% python3 -q
>>> import numpy as np
>>> np.set_printoptions(suppress=True, linewidth=140)
>>> rd = lambda a: np.round(a, 1) + 0
>>> A = np.load("sample5.npy")
>>> print(A)
[[2 0 0 0 0]
 [0 0 0 0 0]
 [0 0 1 0 0]
 [0 0 0 2 0]
 [0 0 0 0 2]]
>>> # triangular, det is the product of the diagonal
>>> A2 = A[0, 0] * A[1:] - np.outer(A[1:, 0], A[0])
>>> print(A2)
[[0 0 0 0 0]
 [0 0 2 0 0]
 [0 0 0 4 0]
 [0 0 0 0 4]]
>>> print(np.flatnonzero(~A2.round(6).any(axis=1)))
[0]
>>> Uu, sv, Vt = np.linalg.svd(A)
>>> print(sv)
[2. 2. 2. 1. 0.]
>>> A2 = Uu[:, :4] @ np.diag(sv[:4]) @ Vt[:4]
>>> print(np.linalg.matrix_rank(A, rtol=0.05))
4
>>> print(rd(np.linalg.norm(A - A2) / np.linalg.norm(A)))
0.0
>>> print(rd(np.linalg.norm(A - A2, 2)), sv[4])
0.0 0.0
>>> print(np.abs(np.diag(np.linalg.qr(A)[1])) > 1e-9)
[ True False  True  True  True]
>>> print(rd(A @ np.linalg.pinv(A) @ A))
[[2. 0. 0. 0. 0.]
 [0. 0. 0. 0. 0.]
 [0. 0. 1. 0. 0.]
 [0. 0. 0. 2. 0.]
 [0. 0. 0. 0. 2.]]
>>> print(rd(np.linalg.svd(A, compute_uv=False)))
[2. 2. 2. 1. 0.]
>>> print(A @ A.T)
[[4 0 0 0 0]
 [0 0 0 0 0]
 [0 0 1 0 0]
 [0 0 0 4 0]
 [0 0 0 0 4]]
>>> print(rd(np.linalg.norm(A, axis=0)))
[2. 0. 1. 2. 2.]
>>> M = np.load("data.npy")
>>> print(M)
[[ 2.  1.  0.  1.  3.  3.  1.]
 [ 0.  1. -2.  2.  3.  3.  3.]
 [ 0. -1.  3.  2.  3. -3.  2.]
 [ 0.  3. -1.  0. -2. -2.  0.]
 [ 0. -2. -3.  1.  0.  3.  3.]
 [ 0. -3.  1. -2. -2. -1. -3.]
 [ 0.  2. -3.  1. -1.  2.  2.]]
>>> rng = np.random.default_rng(2)
>>> A2 = M + rng.integers(-2, 3, (7, 4)) @ rng.integers(-2, 3, (4, 7))
>>> print(A2)
[[ 6.  0. -5.  2.  5.  6.  1.]
 [ 4. -5. -8.  0. -1.  1. -1.]
 [-2.  0.  7.  2.  3. -4.  4.]
 [ 4.  1. -3. 12. 10.  6.  8.]
 [-2.  1. -1.  0.  0.  3.  3.]
 [ 0. -7. -3. -3. -6. -4. -9.]
 [ 1.  4. -1.  3.  3.  5.  7.]]
>>> print(A2 - M)
[[ 4. -1. -5.  1.  2.  3.  0.]
 [ 4. -6. -6. -2. -4. -2. -4.]
 [-2.  1.  4.  0.  0. -1.  2.]
 [ 4. -2. -2. 12. 12.  8.  8.]
 [-2.  3.  2. -1.  0.  0.  0.]
 [ 0. -4. -4. -1. -4. -3. -6.]
 [ 1.  2.  2.  2.  4.  3.  5.]]
>>> Q, Rm = np.linalg.qr(A2)
>>> print(rd(np.trace(Q @ Q.T)))
7.0
>>> print(np.allclose(Rm.T @ Rm, A2.T @ A2))
True
>>> print(rd(abs(Rm[0, 0])), rd(np.linalg.norm(A2[:, 0])))
8.8 8.8
>>> print(rd(np.abs(np.diag(Rm))))
[8.8 9.5 6.7 9.1 2.2 1.9 4.1]
>>> Q, vecs = np.linalg.qr(M[:, :4])[0], np.linalg.qr(M[:, 4:])[0]
>>> sv = np.linalg.svd(Q.T @ vecs, compute_uv=False)
>>> print(rd(sv))
[1.  1.  0.7]
>>> Q, Rm = np.linalg.qr(M)
>>> print(Q.shape, Rm.shape)
(7, 7) (7, 7)
>>> print(abs(Rm[0, 0]), rd(np.linalg.norm(M[:, 0])))
2.0 2.0
>>> J = np.loadtxt("arr.csv", delimiter=",")
>>> print(J)
[[ 52.  -7.  35. -42.  21. -49.]
 [ -7.   4.  -5.   6.  -3.   7.]
 [ 35.  -5.  28. -30.  15. -35.]
 [-42.   6. -30.  39. -18.  42.]
 [ 21.  -3.  15. -18.  12. -21.]
 [-49.   7. -35.  42. -21.  52.]]
>>> print(round(np.log10(np.linalg.cond(J))))
2
>>> print(np.linalg.cond(J) > 100)
False
>>> print(rd(np.linalg.norm(J, 2) / np.linalg.norm(J)))
1.0
>>> print(np.linalg.matrix_rank(J, rtol=0.1))
1
>>> print([round(float(x), 1) for x in np.linalg.svd(J, compute_uv=False)[:3]])
[172.0, 3.0, 3.0]
>>> ev, vecs = np.linalg.eigh(J)
>>> x0 = np.array([-2, 0, 0, -1, -1, -1])
>>> print((np.sign(vecs[:, -1].round(6)) == np.sign(vecs[0, -1].round(6))).astype(int))
[1 0 1 0 1 0]
>>> print(rd(vecs * np.maximum(ev, 0) @ vecs.T))
[[ 52.  -7.  35. -42.  21. -49.]
 [ -7.   4.  -5.   6.  -3.   7.]
 [ 35.  -5.  28. -30.  15. -35.]
 [-42.   6. -30.  39. -18.  42.]
 [ 21.  -3.  15. -18.  12. -21.]
 [-49.   7. -35.  42. -21.  52.]]
>>> Uu, sv, Vt = np.linalg.svd(J)
>>> print(rd(sv))
[172.   3.   3.   3.   3.   3.]
>>> A2 = Uu[:, :1] @ np.diag(sv[:1]) @ Vt[:1]
>>> print(rd(np.abs(J - A2).max()))
3.0
>>> print(rd(np.linalg.norm(J - A2, 2)), rd(sv[1]))
3.0 3.0
>>> print(np.linalg.matrix_rank(J, rtol=0.05))
1
>>> E = np.loadtxt("x.csv", delimiter=",")
>>> print(E)
[[ 7.7 -1.  -1.5  1.9 -0.9]
 [ 6.4  1.   2.5  1.6 -0.9]
 [ 0.8 -2.   0.8  0.2  0. ]
 [ 0.4  1.  -0.5  0.1  0.1]
 [ 7.3 -0.7 -1.1  1.8  1.6]
 [ 1.8  1.2 -0.8  0.5 -1.5]
 [-2.3 -0.6 -0.3 -0.5  0.3]
 [ 1.5 -1.4 -0.2  0.4  0. ]
 [ 0.6 -1.5  0.   0.2  1.6]
 [-1.9  0.9 -1.5 -0.5 -1.3]
 [ 3.3  0.1 -1.   0.8 -0.1]
 [-7.6 -0.6 -1.2 -1.9 -0.1]
 [ 1.8  2.5 -0.6  0.5  0.3]
 [-2.5  1.5 -1.1 -0.6 -0.3]
 [-1.1  1.1 -0.1 -0.3  0.1]
 [-2.   1.7 -0.3 -0.5  0.9]]
>>> # column 0 is much longer than the rest
>>> Uu, sv, Vt = np.linalg.svd(E)
>>> print(rd(sv))
[16.4  5.4  4.1  3.2  0.1]
>>> A2 = Uu[:, :4] @ np.diag(sv[:4]) @ Vt[:4]
>>> print(rd(A2))
[[ 7.7 -1.  -1.5  1.9 -0.9]
 [ 6.4  1.   2.5  1.6 -0.9]
 [ 0.8 -2.   0.8  0.2  0. ]
 [ 0.4  1.  -0.5  0.1  0.1]
 [ 7.3 -0.7 -1.1  1.8  1.6]
 [ 1.8  1.2 -0.8  0.4 -1.5]
 [-2.3 -0.6 -0.3 -0.6  0.3]
 [ 1.5 -1.4 -0.2  0.4  0. ]
 [ 0.6 -1.5  0.   0.2  1.6]
 [-1.9  0.9 -1.5 -0.5 -1.3]
 [ 3.3  0.1 -1.   0.8 -0.1]
 [-7.6 -0.6 -1.2 -1.9 -0.1]
 [ 1.8  2.5 -0.6  0.5  0.3]
 [-2.5  1.5 -1.1 -0.6 -0.3]
 [-1.1  1.1 -0.1 -0.3  0.1]
 [-2.   1.7 -0.3 -0.5  0.9]]
>>> print(rd(np.abs(E - A2).max()))
0.1
>>> print(rd(np.linalg.norm(E - A2) / np.linalg.norm(E)))
0.0
>>> print(rd(np.linalg.norm(E - A2, 2)), rd(sv[4]))
0.1 0.1
